$ python3 -q
>>> import numpy as np
>>> import numpy.linalg as la
>>> np.set_printoptions(precision=2, suppress=True, linewidth=200)
>>> M = np.load("dump.npy")
>>> M
array([[0, 4, 0, 0],
       [0, 0, 0, 0],
       [5, 0, 0, 0],
       [0, 0, 4, 0]])
>>> Uu, sigma, vt = la.svd(M)
>>> V = vt[:(sigma > 1e-8).sum()]
>>> rng = np.random.default_rng(903)
>>> vec = M[0] + 4 * M[3] + rng.integers(2) * np.eye(4)[2]
>>> vec
array([ 0.,  4., 17.,  0.])
>>> round(la.norm(vec - V.T @ V @ vec), 2)
np.float64(0.0)
>>> la.matrix_rank(np.vstack([M, vec]))
np.int64(3)
>>> W1 = np.array([[1, 1, 2, 1, 3, 0],
...     [1, 0, 2, 0, 1, 2],
...     [1, 2, 0, 2, 0, 0],
...     [2, 3, 2, 3, 2, 0]])
>>> coef = np.array([-2, -9, 9, 4, 3, 4])
>>> H = np.maximum(M @ W1 + coef, 0)
>>> H
array([[ 2,  0, 17,  4,  7, 12],
       [ 0,  0,  9,  4,  3,  4],
       [ 3,  0, 19,  9, 18,  4],
       [ 2,  0,  9, 12,  3,  4]])
>>> basis = np.array([[2, -3, 1],
...     [2, -2, 0],
...     [0, 1, -2],
...     [-2, -2, -3],
...     [3, 3, 0],
...     [1, 2, -3]])
>>> W1 @ basis
array([[ 11,   4,  -6],
       [  7,   6,  -9],
       [  2, -11,  -5],
       [ 10, -10, -11]])
>>> H @ basis
array([[ 29,  48, -80],
       [  5,  18, -42],
       [ 46,  54, -74],
       [ -7,  -4, -64]])
>>> Q, _ = la.qr(np.array([[0.2, -1.2], [0.4, -2.0], [-0.5, -0.7]]))
>>> K = Q @ Q.T
>>> K
array([[ 0.25,  0.43,  0.05],
       [ 0.43,  0.75, -0.03],
       [ 0.05, -0.03,  1.  ]])
>>> np.abs(np.diag(la.qr(K)[1])) > 1e-9
array([ True,  True, False])
>>> np.unique(K.round(6), axis=0).shape
(3, 3)
>>> K @ la.pinv(K) @ K
array([[ 0.25,  0.43,  0.05],
       [ 0.43,  0.75, -0.03],
       [ 0.05, -0.03,  1.  ]])
>>> la.lstsq(K[:-1].T, K[-1])[2]
np.int32(2)
>>> w, V = la.eigh(K)
>>> vec = np.array([8, -2, 0])
>>> V * np.abs(w) @ V.T
array([[ 0.25,  0.43,  0.05],
       [ 0.43,  0.75, -0.03],
       [ 0.05, -0.03,  1.  ]])
>>> V * np.maximum(w, 0) @ V.T
array([[ 0.25,  0.43,  0.05],
       [ 0.43,  0.75, -0.03],
       [ 0.05, -0.03,  1.  ]])
>>> round(float(vec @ K @ vec), 2)
5.35
>>> round(np.abs(K).sum(axis=1).max(), 2), round(float(np.abs(w).max()), 2)
(np.float64(1.21), 1.0)
>>> rk = la.matrix_rank(K)
>>> rk
np.int64(2)
>>> null = la.svd(K)[2][rk:].T
>>> la.matrix_rank(K.T @ K), la.matrix_rank(K @ K.T)
(np.int64(2), np.int64(2))
>>> np.round(K @ null, 2) + 0
array([[0.],
       [0.],
       [0.]])
>>> [int(la.matrix_rank(K[:, :j + 1])) for j in range(3)]
[1, 2, 2]
>>> labels = rng.integers(0, 3, 5)
>>> X = (labels[:, None] == labels) * -1 + np.eye(5)
>>> X
array([[ 0.,  0.,  0.,  0.,  0.],
       [ 0.,  0., -1.,  0.,  0.],
       [ 0., -1.,  0.,  0.,  0.],
       [ 0.,  0.,  0.,  0., -1.],
       [ 0.,  0.,  0., -1.,  0.]])
>>> Uu, sigma, vt = la.svd(X)
>>> sigma
array([1., 1., 1., 1., 0.])
>>> Y = Uu[:, :4] @ np.diag(sigma[:4]) @ vt[:4]
>>> Y
array([[ 0.,  0.,  0.,  0.,  0.],
       [ 0.,  0., -1.,  0.,  0.],
       [ 0., -1.,  0.,  0.,  0.],
       [ 0.,  0.,  0.,  0., -1.],
       [ 0.,  0.,  0., -1.,  0.]])
>>> la.matrix_rank(X, rtol=0.05)
np.int64(4)
>>> np.round(la.norm(X - Y) / la.norm(X), 2)
np.float64(0.0)
>>> np.round(la.norm(X - Y, 2), 2), sigma[4]
(np.float64(0.0), np.float64(0.0))
>>> np.argsort(-la.norm(X, axis=0).round(6), kind="stable")[:3]
array([1, 2, 3])
>>> la.matrix_rank(X, rtol=0.1)
np.int64(4)
>>> la.cond(X) > 100
np.True_
>>> [round(float(x), 2) for x in la.svd(X, compute_uv=False)[:3]]
[1.0, 1.0, 1.0]
>>> W0 = np.load("sample16.npy")
>>> W0
array([[ 3, -1, -1],
       [ 0,  0,  0],
       [-6, -7, -4]])
>>> la.matrix_rank(W0, rtol=0.1)
np.int64(2)
>>> la.eigvals(W0)
array([ 3.77, -4.77,  0.  ])
>>> np.round(la.det(2 * W0), 2), round(la.det(W0), 2)
(np.float64(0.0), np.float64(0.0))
>>> round(float(la.det(W0[::-1])), 2)
0.0
>>> np.kron(np.eye(2, dtype=int), W0)
array([[ 3, -1, -1,  0,  0,  0],
       [ 0,  0,  0,  0,  0,  0],
       [-6, -7, -4,  0,  0,  0],
       [ 0,  0,  0,  3, -1, -1],
       [ 0,  0,  0,  0,  0,  0],
       [ 0,  0,  0, -6, -7, -4]])
>>> np.einsum("ij,ji->", W0, W0)
np.int64(37)
>>> E = np.loadtxt("layer3.csv", delimiter=",")
>>> E
array([[ 0.79,  1.66,  0.79],
       [-1.73,  0.37,  0.93],
       [-0.63,  1.05, -1.58]])
>>> labels = rng.permutation(3)
>>> Y = E[:, labels] * rng.choice([-1, 1], 3)
>>> Y
array([[ 0.79,  0.79, -1.66],
       [-1.73,  0.93, -0.37],
       [-0.63, -1.58, -1.05]])
>>> Uu, _, vt = la.svd(E.T @ Y)
>>> np.round(Uu @ vt, 2) + 0
array([[ 1.,  0.,  0.],
       [ 0.,  0., -1.],
       [ 0.,  1.,  0.]])
>>> basis = np.array([[4, 3, 0], [1, 1, 5]])
>>> arr = np.repeat(basis, 30 // 2, axis=0)
>>> arr = arr + 0.02 * rng.normal(size=arr.shape)
>>> arr.round(2) + 0
array([[ 4.  ,  3.02, -0.03],
       [ 4.02,  3.03, -0.01],
       [ 4.02,  3.04,  0.04],
       [ 4.01,  2.99, -0.02],
       [ 4.  ,  2.99,  0.  ],
       [ 3.99,  3.02,  0.03],
       [ 3.98,  3.01,  0.04],
       [ 4.  ,  3.06,  0.01],
       [ 4.02,  3.  ,  0.01],
       [ 3.96,  3.02,  0.  ],
       [ 4.02,  3.01,  0.  ],
       [ 4.01,  2.99, -0.02],
       [ 4.02,  3.01,  0.01],
       [ 4.  ,  2.98,  0.02],
       [ 4.  ,  3.  ,  0.  ],
       [ 0.98,  1.  ,  5.01],
       [ 1.04,  1.  ,  4.98],
       [ 1.03,  1.  ,  5.  ],
       [ 1.01,  0.97,  5.  ],
       [ 1.  ,  0.97,  5.04],
       [ 0.97,  1.02,  5.01],
       [ 0.98,  1.02,  5.  ],
       [ 1.02,  1.  ,  4.98],
       [ 1.03,  0.98,  4.98],
       [ 1.02,  1.  ,  4.98],
       [ 1.  ,  0.98,  5.03],
       [ 0.99,  1.03,  5.  ],
       [ 1.03,  1.01,  4.98],
       [ 1.01,  0.97,  5.04],
       [ 0.99,  0.98,  4.99]])
>>> vec = np.array([4, 9, 8])
>>> y = arr @ vec
>>> la.lstsq(arr, y)[0]
array([4., 9., 8.])
>>> la.solve(arr.T @ arr, arr.T @ y)
array([4., 9., 8.])
>>> np.round(la.pinv(arr) @ arr, 2) + 0
array([[1., 0., 0.],
       [0., 1., 0.],
       [0., 0., 1.]])
>>> y = y + 0.1 * rng.normal(size=30)
>>> y
array([42.89, 43.37, 43.66, 42.64, 42.82, 43.41, 43.36, 43.69, 43.31, 43.09, 43.21, 42.71, 43.34, 43.14, 42.89, 52.91, 52.93, 53.25, 52.84, 53.06, 53.17, 52.98, 52.83, 52.72, 53.1 , 53.07, 53.18,
       53.11, 53.08, 52.93])
>>> coef, *_ = la.lstsq(arr, y)
>>> np.round(arr.T @ (y - arr @ coef), 2) + 0
array([0., 0., 0.])
>>> coef.round()
array([5., 8., 8.])
>>> round(la.norm(y - arr @ coef), 2)
np.float64(0.56)
>>> theta = np.radians(15)
>>> R = np.eye(3)
>>> R[1, 1] = R[2, 2] = np.cos(theta)
>>> R[1, 2], R[2, 1] = -np.sin(theta), np.sin(theta)
>>> R
array([[ 1.  ,  0.  ,  0.  ],
       [ 0.  ,  0.97, -0.26],
       [ 0.  ,  0.26,  0.97]])
>>> Y = arr @ R.T
>>> np.abs(Y - arr).max(axis=0)
array([0.  , 1.34, 0.79])
>>> la.svd(arr, compute_uv=False), la.svd(Y, compute_uv=False)
(array([22.31, 16.86,  0.11]), array([22.31, 16.86,  0.11]))
>>> round(float(la.det(R)), 2), round(np.trace(R), 2)
(1.0, np.float64(2.93))
>>> np.allclose(arr @ arr.T, Y @ Y.T)
True
>>> Y = la.inv(R)
>>> (np.abs(Y) > 1e-9).astype(int)
array([[1, 0, 0],
       [0, 1, 1],
       [0, 1, 1]])
>>> la.det(R) * Y
array([[ 1.  ,  0.  ,  0.  ],
       [ 0.  ,  0.97,  0.26],
       [ 0.  , -0.26,  0.97]])
>>> Q, R = la.qr(arr)
>>> round(abs(R[0, 0]), 2), round(float(la.norm(arr[:, 0])), 2)
(np.float64(15.99), 15.99)
>>> round(float(np.trace(Q @ Q.T)), 2)
3.0
>>> Q.shape, R.shape
((30, 3), (3, 3))
>>> np.round(Q @ R, 2) + 0
array([[ 4.  ,  3.02, -0.03],
       [ 4.02,  3.03, -0.01],
       [ 4.02,  3.04,  0.04],
       [ 4.01,  2.99, -0.02],
       [ 4.  ,  2.99,  0.  ],
       [ 3.99,  3.02,  0.03],
       [ 3.98,  3.01,  0.04],
       [ 4.  ,  3.06,  0.01],
       [ 4.02,  3.  ,  0.01],
       [ 3.96,  3.02,  0.  ],
       [ 4.02,  3.01,  0.  ],
       [ 4.01,  2.99, -0.02],
       [ 4.02,  3.01,  0.01],
       [ 4.  ,  2.98,  0.02],
       [ 4.  ,  3.  ,  0.  ],
       [ 0.98,  1.  ,  5.01],
       [ 1.04,  1.  ,  4.98],
       [ 1.03,  1.  ,  5.  ],
       [ 1.01,  0.97,  5.  ],
       [ 1.  ,  0.97,  5.04],
       [ 0.97,  1.02,  5.01],
       [ 0.98,  1.02,  5.  ],
       [ 1.02,  1.  ,  4.98],
       [ 1.03,  0.98,  4.98],
       [ 1.02,  1.  ,  4.98],
       [ 1.  ,  0.98,  5.03],
       [ 0.99,  1.03,  5.  ],
       [ 1.03,  1.01,  4.98],
       [ 1.01,  0.97,  5.04],
       [ 0.99,  0.98,  4.99]])
>>> np.abs(np.diag(R))
array([15.99,  0.91,  2.94])
>>> np.allclose(R.T @ R, arr.T @ arr)
True
>>> A = np.array([[0, -2, -2, -2, -2], [2, 0, -3, 3, -1], [-2, 2, -1, -1, 0]])
>>> A[:, 3] = 2 * A[:, 1]
>>> A
array([[ 0, -2, -2, -4, -2],
       [ 2,  0, -3,  0, -1],
       [-2,  2, -1,  4,  0]])
>>> round(float(la.norm(A[1] - A[2])), 2)
6.4
>>> la.norm(A, axis=0)
array([2.83, 2.83, 3.74, 5.66, 2.24])
>>> round(la.norm(A[1], 1), 2), round(la.norm(A[1], np.inf), 2)
(np.float64(6.0), np.float64(3.0))
>>> la.norm(A, axis=1).argmax()
np.int64(0)
>>> la.norm(A, axis=1)
array([5.29, 3.74, 5.  ])
>>> F = np.load("out4.npy")
>>> F
array([[0, 1],
       [1, 0]])
>>> Y = F / np.sqrt((F ** 2).mean(axis=1, keepdims=True))
>>> la.matrix_rank(Y) == la.matrix_rank(F)
np.True_
>>> W1 = np.array([[-1, 0, 3, 3],
...     [9, -4, 2, 6],
...     [2, -2, 3, -7],
...     [4, 9, 6, -2],
...     [3, -9, 7, 6]])
>>> coef = np.array([-5, 3, 2, 5])
>>> H = np.maximum(X @ W1 + coef, 0)
>>> H
array([[ 0.,  3.,  2.,  5.],
       [ 0.,  5.,  0., 12.],
       [ 0.,  7.,  0.,  0.],
       [ 0., 12.,  0.,  0.],
       [ 0.,  0.,  0.,  7.]])
>>> la.matrix_rank(H)
np.int64(3)
>>> basis = np.array([[1, 2, 4], [4, 1, 1], [3, 2, 1], [1, 5, 1]])
>>> (H @ basis).round(6).argmax(axis=1)
array([1, 1, 0, 0, 1])
>>> W1 @ basis
array([[ 11,  19,   2],
       [  5,  48,  40],
       [ -4, -27,   2],
       [ 56,  19,  29],
       [ -6,  41,  16]])
